% python3 -q
>>> import numpy as np
>>> np.set_printoptions(precision=1, suppress=True, linewidth=100)
>>> def rnd(a):
...     return np.round(a, 1) + 0
... 
>>> A = np.load("x.npy")
>>> A
array([[-7,  0,  0,  0,  0,  0,  0],
       [ 3,  7,  0,  0,  0,  0,  0],
       [ 7, -7,  2,  0,  0,  0,  0],
       [-8, -7, -4, -3,  0,  0,  0],
       [ 2,  2, -7, -9,  6,  0,  0],
       [ 7, -7,  6,  9,  6, -9,  0],
       [-2,  8,  4,  0,  3,  1,  1]])
>>> A2 = A / np.sqrt((A ** 2).mean(axis=1, keepdims=True))
>>> np.linalg.matrix_rank(A - A.mean(axis=1, keepdims=True))
np.int64(6)
>>> rnd(A2[1])
array([1. , 2.4, 0. , 0. , 0. , 0. , 0. ])
>>> vec = np.array([0, 0, 0, 0, -2, 0, -2])
>>> y = A @ vec
>>> y
array([  0,   0,   0,   0, -12, -12,  -8])
>>> rnd(np.linalg.solve(A, A[:, 5]))
array([0., 0., 0., 0., 0., 1., 0.])
>>> f = np.array([2, 0])
>>> np.array([np.convolve(row, f, "same") for row in A])
array([[-14,   0,   0,   0,   0,   0,   0],
       [  6,  14,   0,   0,   0,   0,   0],
       [ 14, -14,   4,   0,   0,   0,   0],
       [-16, -14,  -8,  -6,   0,   0,   0],
       [  4,   4, -14, -18,  12,   0,   0],
       [ 14, -14,  12,  18,  12, -18,   0],
       [ -4,  16,   8,   0,   6,   2,   2]])
>>> np.cross(A[6, :3], A[5, :3])
array([ 76,  40, -42])
>>> np.allclose(A @ A.T, A.T @ A)
False
>>> (A - A.T) / 2
array([[ 0. , -1.5, -3.5,  4. , -1. , -3.5,  1. ],
       [ 1.5,  0. ,  3.5,  3.5, -1. ,  3.5, -4. ],
       [ 3.5, -3.5,  0. ,  2. ,  3.5, -3. , -2. ],
       [-4. , -3.5, -2. ,  0. ,  4.5, -4.5,  0. ],
       [ 1. ,  1. , -3.5, -4.5,  0. , -3. , -1.5],
       [ 3.5, -3.5,  3. ,  4.5,  3. ,  0. , -0.5],
       [-1. ,  4. ,  2. ,  0. ,  1.5,  0.5,  0. ]])
>>> rnd(np.linalg.det(A))
np.float64(-15876.0)
>>> F = np.loadtxt("mat.csv", delimiter=",")
>>> F
array([[ 5.,  8.,  5.,  5.],
       [ 6., 11.,  6.,  3.],
       [ 5.,  6.,  1.,  7.],
       [ 0.,  0.,  4., 13.],
       [ 2.,  5., 14.,  5.],
       [ 6., 13., 10.,  1.],
       [ 6., 13., 10.,  1.],
       [ 5., 10.,  9.,  3.],
       [ 2.,  4., 12.,  6.],
       [ 5., 11., 11.,  2.],
       [ 4.,  3.,  0.,  9.],
       [ 0.,  0.,  4., 13.],
       [ 4.,  7.,  8.,  5.],
       [ 2.,  3., 10.,  7.],
       [ 3.,  1.,  1., 10.],
       [ 0.,  0., 14.,  8.],
       [ 0.,  1., 16.,  7.],
       [ 3.,  7., 13.,  4.],
       [ 1.,  0.,  7., 10.],
       [ 2.,  0.,  2., 11.],
       [ 4.,  5.,  4.,  7.],
       [ 2.,  4., 12.,  6.],
       [ 5.,  6.,  1.,  7.],
       [ 0.,  0.,  8., 11.],
       [ 2.,  0.,  2., 11.],
       [ 6.,  8.,  0.,  6.],
       [ 5., 11., 11.,  2.],
       [ 5., 10.,  9.,  3.],
       [ 0.,  0.,  6., 12.],
       [ 5.,  8.,  5.,  5.],
       [ 6., 10.,  4.,  4.],
       [ 1.,  2., 13.,  7.],
       [ 1.,  0.,  5., 11.],
       [ 4.,  7.,  8.,  5.],
       [ 6., 12.,  8.,  2.],
       [ 1.,  1., 11.,  8.],
       [ 2.,  0.,  4., 10.],
       [ 5.,  7.,  3.,  6.],
       [ 5.,  6.,  1.,  7.],
       [ 3.,  1.,  1., 10.],
       [ 4.,  4.,  2.,  8.]])
>>> C2 = np.cov(F, rowvar=False)
>>> rnd(np.corrcoef(F[:, 0], F[:, 2])[0, 1])
np.float64(-0.3)
>>> rnd(C2)
array([[  4.3,   8. ,  -2.6,  -5.2],
       [  8. ,  18.5,   2.8, -13.3],
       [ -2.6,   2.8,  20.3,  -6.3],
       [ -5.2, -13.3,  -6.3,  11. ]])
>>> rnd(F.std(axis=0))
array([2.1, 4.2, 4.5, 3.3])
>>> np.linalg.matrix_rank(F)
np.int64(4)
>>> np.abs(F).max()
np.float64(16.0)
>>> F.sum(axis=0)
array([133., 205., 275., 278.])
>>> F.sum(axis=1)
array([23., 26., 19., 17., 26., 30., 30., 27., 24., 29., 16., 17., 24., 22., 15., 22., 24., 27.,
       18., 15., 20., 24., 19., 19., 15., 20., 29., 27., 18., 23., 24., 23., 17., 24., 28., 21.,
       16., 21., 19., 15., 18.])
>>> rnd(np.linalg.svd(F, compute_uv=False))
array([73.5, 35.4, 26.3,  3.1])
>>> rnd(F.mean(axis=0))
array([3.2, 5. , 6.7, 6.8])
>>> np.linalg.rank(F)
Traceback (most recent call last):
  File "<python-input-30>", line 1, in <module>
    np.linalg.rank(F)
    ^^^^^^^^^^^^^^
AttributeError: module 'numpy.linalg' has no attribute 'rank'
>>> F[:, 4]
Traceback (most recent call last):
  File "<python-input-31>", line 1, in <module>
    F[:, 4]
    ~^^^^^^
IndexError: index 4 is out of bounds for axis 1 with size 4
>>> hat = F @ np.linalg.solve(F.T @ F, F.T)
>>> rnd(np.diag(hat))
array([0. , 0.1, 0.1, 0.3, 0.1, 0.1, 0.1, 0.1, 0.1, 0.1, 0.1, 0.3, 0. , 0.1, 0.1, 0.2, 0.2, 0.1,
       0.1, 0.1, 0. , 0.1, 0.1, 0.1, 0.1, 0.1, 0.1, 0.1, 0.2, 0. , 0.1, 0.1, 0.1, 0. , 0.1, 0.1,
       0.1, 0.1, 0.1, 0.1, 0.1])
>>> np.linalg.matrix_rank(np.eye(41) - hat)
np.int64(37)
>>> E = np.loadtxt("arr.csv", delimiter=",")
>>> E
array([[0., 0., 0., 0., 0., 0., 0., 0., 0., 0., 0.],
       [0., 0., 0., 0., 0., 0., 0., 0., 0., 0., 0.],
       [0., 0., 1., 0., 0., 0., 0., 0., 0., 0., 0.],
       [0., 0., 0., 2., 0., 0., 0., 0., 0., 0., 0.],
       [0., 0., 0., 0., 2., 0., 0., 0., 0., 0., 0.],
       [0., 0., 0., 0., 0., 2., 0., 0., 0., 0., 0.],
       [0., 0., 0., 0., 0., 0., 2., 0., 0., 0., 0.],
       [0., 0., 0., 0., 0., 0., 0., 2., 0., 0., 0.],
       [0., 0., 0., 0., 0., 0., 0., 0., 0., 0., 0.],
       [0., 0., 0., 0., 0., 0., 0., 0., 0., 2., 0.],
       [0., 0., 0., 0., 0., 0., 0., 0., 0., 0., 2.]])
>>> U, s, vt = np.linalg.svd(E)
>>> np.argmax(s[:-1] / (s[1:] + 1e-6)) + 1
np.int64(8)
>>> A2 = U[:, :8] @ np.diag(s[:8]) @ vt[:8]
>>> np.linalg.matrix_rank(E, rtol=0.05)
np.int64(8)
>>> np.abs(E - A2).max()
np.float64(0.0)
>>> cen = (F - F.mean(axis=0)) / F.std(axis=0)
>>> rnd(cen.std(axis=0))
array([1., 1., 1., 1.])
>>> np.argwhere(np.abs(cen) > 2)
array([[16,  2]])
>>> b = np.linalg.lstsq(np.delete(cen, 2, axis=1), cen[:, 2])[0]
>>> 1 - np.var(cen[:, 2] - np.delete(cen, 2, axis=1) @ b)
np.float64(1.0)
>>> K = np.loadtxt("run16.csv", delimiter=",")
>>> rnd(K)
array([[-0.4,  0.2, -0.1, -0.1, -0.1, -0.2,  0. ,  0.5,  0. , -0.1, -0.4,  0.3,  0.3,  0.2, -0.3,
         0.2],
       [-0.1, -0.1,  0.3, -0.2,  0. ,  0. ,  0.6, -0.3,  0.2, -0.2,  0.3,  0.4,  0. , -0.1, -0.3,
         0.1],
       [-0.5, -0.4, -0.1,  0. ,  0. ,  0.6,  0.1,  0.2,  0. ,  0.2,  0. ,  0.1, -0.2,  0.1,  0.1,
        -0.3],
       [ 0. ,  0.2,  0.2, -0.3,  0.1,  0.5,  0.2,  0.1, -0.1, -0.1,  0. , -0.4,  0.4,  0. ,  0. ,
         0.2],
       [ 0.1, -0.3,  0.1, -0.1, -0.2,  0.1, -0.3, -0.2,  0.3,  0.2,  0. , -0.1,  0.2,  0.7, -0.1,
         0.2],
       [ 0. , -0.2,  0.1,  0. ,  0.4, -0.2,  0.2,  0.2,  0.3,  0. , -0.2, -0.5, -0.4,  0. , -0.3,
         0.1],
       [-0.2,  0.1,  0.3,  0.5,  0.2,  0. , -0.2,  0.2,  0.3,  0.3,  0.4,  0.1,  0.3, -0.3, -0.1,
         0. ],
       [-0.3, -0.2, -0.2, -0.4, -0.2, -0.3,  0.1, -0.1, -0.1,  0.5,  0.1, -0.2,  0.2, -0.3, -0.1,
         0.1],
       [ 0.1,  0.1,  0.1,  0.3, -0.2,  0. ,  0.2,  0.3, -0.5,  0.2,  0.3,  0. , -0.3,  0.3, -0.2,
         0.3],
       [ 0.1, -0.4,  0.1, -0.3,  0.3, -0.2, -0.3,  0.3, -0.2, -0.2,  0.3,  0.2,  0. , -0.1,  0.2,
         0.2],
       [ 0.4, -0.3, -0.2,  0.1,  0.1, -0.1,  0.3,  0.2,  0. ,  0. ,  0. , -0.1,  0.4,  0.1, -0.2,
        -0.5],
       [-0.4, -0.2, -0.3,  0.3, -0.2,  0. , -0.1, -0.1,  0. , -0.6,  0.3, -0.3,  0.1,  0. , -0.1,
         0.1],
       [-0.3, -0.1,  0.4,  0.1,  0.4, -0.3,  0.1, -0.3, -0.4,  0. , -0.1, -0.1,  0.1,  0.3,  0.2,
        -0.2],
       [ 0.1, -0.3, -0.1,  0.2,  0.2,  0.3, -0.1, -0.2, -0.3,  0. , -0.4,  0.1,  0.1, -0.3, -0.4,
         0.3],
       [-0.1,  0.3, -0.6, -0.1,  0.6,  0.1, -0.1, -0.2,  0. ,  0.1,  0.3,  0.1,  0. ,  0.2, -0.2,
         0. ],
       [ 0.1, -0.1, -0.3,  0.3,  0.1, -0.1,  0.4,  0. ,  0.2,  0.1, -0.1,  0.1,  0.2,  0. ,  0.6,
         0.5]])
>>> # columns are unit length and at right angles
>>> A2 = K / np.linalg.norm(K, axis=1, keepdims=True)
>>> C2 = A2 @ A2.T
>>> (C2 - 2 * np.eye(16)).round(6).argmax(axis=1)
array([1, 0, 0, 0, 0, 0, 0, 0, 0, 0, 0, 0, 0, 0, 0, 0])
>>> np.degrees(np.arccos(np.clip(C2[7, 5], -1, 1)))
np.float64(90.0)
